% python3 -q
>>> import numpy as np
>>> import numpy.linalg as la
>>> np.set_printoptions(precision=2, suppress=True, linewidth=140)
>>> J = np.load("dump.npy")
>>> print(J)
[[-3 -5 -2]
 [ 1  1 -2]
 [-1 -2  5]]
>>> r0 = np.array([1, 2, 0])
>>> B = J + np.outer(r0, np.eye(3)[2])
>>> B
array([[-3., -5., -1.],
       [ 1.,  1.,  0.],
       [-1., -2.,  5.]])
>>> la.matrix_rank(B - J)
np.int64(1)
>>> left, sv, Vt = la.svd(J)
>>> np.argmax(sv[:-1] / (sv[1:] + 1e-6)) + 1
np.int64(2)
>>> sv
array([6.44, 5.69, 0.38])
>>> B = left[:, :2] @ np.diag(sv[:2]) @ Vt[:2]
>>> la.matrix_rank(J, rtol=0.05)
np.int64(3)
>>> la.matrix_rank(B)
np.int64(2)
>>> np.round(la.norm(J - B, 2), 2), round(sv[2], 2)
(np.float64(0.38), np.float64(0.38))
>>> Q = J.astype(float).copy()
>>> for j in range(3):
...     Q[:, j] -= Q[:, :j] @ (Q[:, :j].T @ Q[:, j])
...     Q[:, j] /= la.norm(Q[:, j])
... 
>>> np.round(Q.T @ J, 2) + 0
array([[ 3.32,  5.43, -0.3 ],
       [ 0.  ,  0.74, -0.49],
       [ 0.  ,  0.  ,  5.72]])
>>> Q
array([[-0.9 , -0.12, -0.41],
       [ 0.3 , -0.86, -0.41],
       [-0.3 , -0.49,  0.82]])
>>> x = np.array([-5, -5, -2])
>>> la.inv(Q)
array([[-0.9 ,  0.3 , -0.3 ],
       [-0.12, -0.86, -0.49],
       [-0.41, -0.41,  0.82]])
>>> Q.T @ (Q @ x)
array([-5., -5., -2.])
>>> np.abs(la.eigvals(Q))
array([1., 1., 1.])
>>> r0 = np.array([-2, 2])
>>> feats = -2 * np.eye(2) + np.outer(r0, r0)
>>> print(feats)
[[ 2. -4.]
 [-4.  2.]]
>>> # equal to its transpose
>>> C2 = feats.T @ feats
>>> print(la.matrix_rank(C2))
2
>>> np.diag(C2)
array([20., 20.])
>>> w, vecs = la.eigh(feats)
>>> print(np.round(vecs.T @ vecs, 2) + 0)
[[1. 0.]
 [0. 1.]]
>>> np.unique(w.round(6) + 0, return_counts=True)[1]
array([1, 1])
>>> np.round(vecs.T @ feats @ vecs, 2) + 0
array([[-2.,  0.],
       [ 0.,  6.]])
>>> w.sum(), np.trace(feats)
(np.float64(4.0), np.float64(4.0))
>>> np.abs(vecs[:, -1])
array([0.71, 0.71])
>>> (w > 1e-8).sum(), (w < -1e-8).sum()
(np.int64(1), np.int64(1))
>>> print(np.abs(vecs[:, -1]).round(6).argmax())
0
>>> la.eigvalsh(feats @ feats)
array([ 4., 36.])
>>> x = np.array([3, -1])
>>> rhs = feats @ x
>>> rhs
array([ 10., -14.])
>>> la.solve(feats.T, feats[1])
array([-0.,  1.])
>>> la.solve(feats, rhs)
array([ 3., -1.])
>>> print(la.solve(feats, rhs + feats[:, 1]))
[ 3. -0.]
>>> la.solve(feats, 3 * rhs)
array([ 9., -3.])
>>> B = np.array([[-4, -5, -1], [4, -2, -1]])
>>> print(la.matrix_rank(np.vstack([feats, B.T])))
2
>>> print(np.einsum("ij,ij->i", feats, feats))
[20. 20.]
>>> print(np.einsum("ik,kj->ji", feats, B))
[[-24.  24.]
 [ -2.  16.]
 [  2.   2.]]
>>> np.vstack([feats, B.T]).shape
(5, 2)
>>> F = np.load("case18.npy")
>>> F
array([[-1, -6, -6],
       [ 8,  5,  8],
       [-3,  9, -9]])
>>> proj = np.triu(np.array([[1, -2, 0], [-1, -1, 2], [-2, 1, 1]]), 1) + np.eye(3)
>>> B = proj @ F @ la.inv(proj)
>>> round(float(la.det(B)), 2)
-693.0
>>> B
array([[-17., -50.,  78.],
       [  2.,  27., -64.],
       [ -3.,   3., -15.]])
>>> x = np.array([0, -1, 3])
>>> rhs = F @ x
>>> c, lr = np.zeros(3), 1 / la.norm(F, 2) ** 2
>>> for i in range(6):
...     c -= lr * F.T @ (F @ c - rhs)
...     if i % 2 == 0: print(i, round(la.norm(F @ c - rhs), 2))
... 
0 8.0
2 4.34
4 3.74
>>> c
array([ 0.81, -1.13,  2.53])
>>> round(la.cond(F), 2)
np.float64(4.14)
>>> rng = np.random.default_rng(835)
>>> B = F + rng.integers(-2, 3, (3, 2)) @ rng.integers(-2, 3, (2, 3))
>>> B
array([[ -3, -12,  -3],
       [ 12,   7,   7],
       [ -7,   7,  -8]])
>>> B - F
array([[-2, -6,  3],
       [ 4,  2, -1],
       [-4, -2,  1]])
>>> m1 = (rng.random((4, 4)) < 0.3) + np.eye(4)
>>> m1 /= m1.sum(axis=1, keepdims=True)
>>> m1
array([[1.  , 0.  , 0.  , 0.  ],
       [0.5 , 0.5 , 0.  , 0.  ],
       [0.33, 0.  , 0.67, 0.  ],
       [0.  , 0.  , 0.  , 1.  ]])
>>> m1 @ m1
array([[1.  , 0.  , 0.  , 0.  ],
       [0.75, 0.25, 0.  , 0.  ],
       [0.56, 0.  , 0.44, 0.  ],
       [0.  , 0.  , 0.  , 1.  ]])
>>> round(float(la.det(m1)), 2)
0.33
>>> print((m1 != 0).astype(int))
[[1 0 0 0]
 [1 1 0 0]
 [1 0 1 0]
 [0 0 0 1]]
>>> mat, _ = la.qr(np.array([[-1.3, -2.2, -1.2, 1.6],
...     [0.8, 0.6, 0.0, 1.5],
...     [0.7, 0.3, 0.9, 0.9],
...     [0.4, -0.2, 0.3, 0.2]]))
>>> mat
array([[-0.75, -0.6 ,  0.15, -0.21],
       [ 0.46, -0.29,  0.8 , -0.26],
       [ 0.41, -0.45, -0.58, -0.54],
       [ 0.23, -0.59, -0.1 ,  0.77]])
>>> # columns are unit length and at right angles
>>> r0 = np.array([-1, -2, -1, -2])
>>> B = mat + np.outer(r0, np.eye(4)[2])
>>> B
array([[-0.75, -0.6 , -0.85, -0.21],
       [ 0.46, -0.29, -1.2 , -0.26],
       [ 0.41, -0.45, -1.58, -0.54],
       [ 0.23, -0.59, -2.1 ,  0.77]])
>>> la.matrix_rank(B - mat)
np.int64(1)
>>> np.round(la.det(B) / la.det(mat), 2), round(float(1 + la.solve(mat, r0)[2]), 2)
(np.float64(0.04), 0.04)
>>> np.round(np.einsum("ii->", mat), 2)
np.float64(-0.85)
>>> np.round(la.det(mat[::-1]), 2)
np.float64(-1.0)
>>> np.round(np.poly(mat), 2) + 0
array([ 1.  ,  0.85,  0.  , -0.85, -1.  ])
>>> round(float(la.det(mat.T)), 2)
-1.0
>>> round(la.eigvals(mat).sum().real, 2)
np.float64(-0.85)
>>> z = rng.permutation(4)
>>> print(z)
[3 0 2 1]
>>> B = mat[z][:, z]
>>> B
array([[ 0.77,  0.23, -0.1 , -0.59],
       [-0.21, -0.75,  0.15, -0.6 ],
       [-0.54,  0.41, -0.58, -0.45],
       [-0.26,  0.46,  0.8 , -0.29]])
>>> x = np.array([3, 1, 1, 0])
>>> a = np.maximum(B @ x, 0)
>>> print(a)
[2.44 0.   0.   0.48]
>>> print(B * (a > 1e-9)[:, None])
[[ 0.77  0.23 -0.1  -0.59]
 [-0.   -0.    0.   -0.  ]
 [-0.    0.   -0.   -0.  ]
 [-0.26  0.46  0.8  -0.29]]
>>> np.maximum(B @ (3 * x), 0)
array([7.32, 0.  , 0.  , 1.45])
>>> np.tanh(B @ x)
array([ 0.98, -0.85, -0.95,  0.45])
>>> W0 = np.load("out17.npy")
>>> W0
array([[-0.85, -0.37,  0.37],
       [-0.37,  0.93,  0.07],
       [ 0.37,  0.07,  0.93]])
>>> # equal to its transpose
>>> z = rng.permutation(3)
>>> B = W0[:, z] * rng.choice([-1, 1], 3)
>>> print(B)
[[-0.85  0.37  0.37]
 [-0.37  0.07 -0.93]
 [ 0.37  0.93 -0.07]]
>>> left, _, Vt = la.svd(W0.T @ B)
>>> np.round(left @ Vt, 2) + 0
array([[ 1.,  0.,  0.],
       [ 0.,  0., -1.],
       [ 0.,  1.,  0.]])
>>> np.round(la.lstsq(W0, B)[0], 2) + 0
array([[ 1.,  0.,  0.],
       [ 0.,  0., -1.],
       [ 0.,  1.,  0.]])
>>> B = la.inv(W0)
>>> np.allclose(B, W0.T)
True
>>> np.round(W0 @ B, 2) + 0
array([[1., 0., 0.],
       [0., 1., 0.],
       [0., 0., 1.]])
>>> round(float(la.det(W0) * la.det(B)), 2)
1.0
>>> round(float(la.cond(W0)), 2)
1.0
>>> la.inv(B)
array([[-0.85, -0.37,  0.37],
       [-0.37,  0.93,  0.07],
       [ 0.37,  0.07,  0.93]])
>>> np.round(la.slogdet(W0)[0], 2)
np.float64(-1.0)
>>> (np.abs(B) > 1e-9).astype(int)
array([[1, 1, 1],
       [1, 1, 1],
       [1, 1, 1]])
>>> x = np.array([1, 9, 4])
>>> a = np.maximum(J @ x, 0)
>>> np.maximum(J @ (3 * x), 0)
array([0, 6, 3])
>>> J * (a > 1e-9)[:, None]
array([[ 0,  0,  0],
       [ 1,  1, -2],
       [-1, -2,  5]])
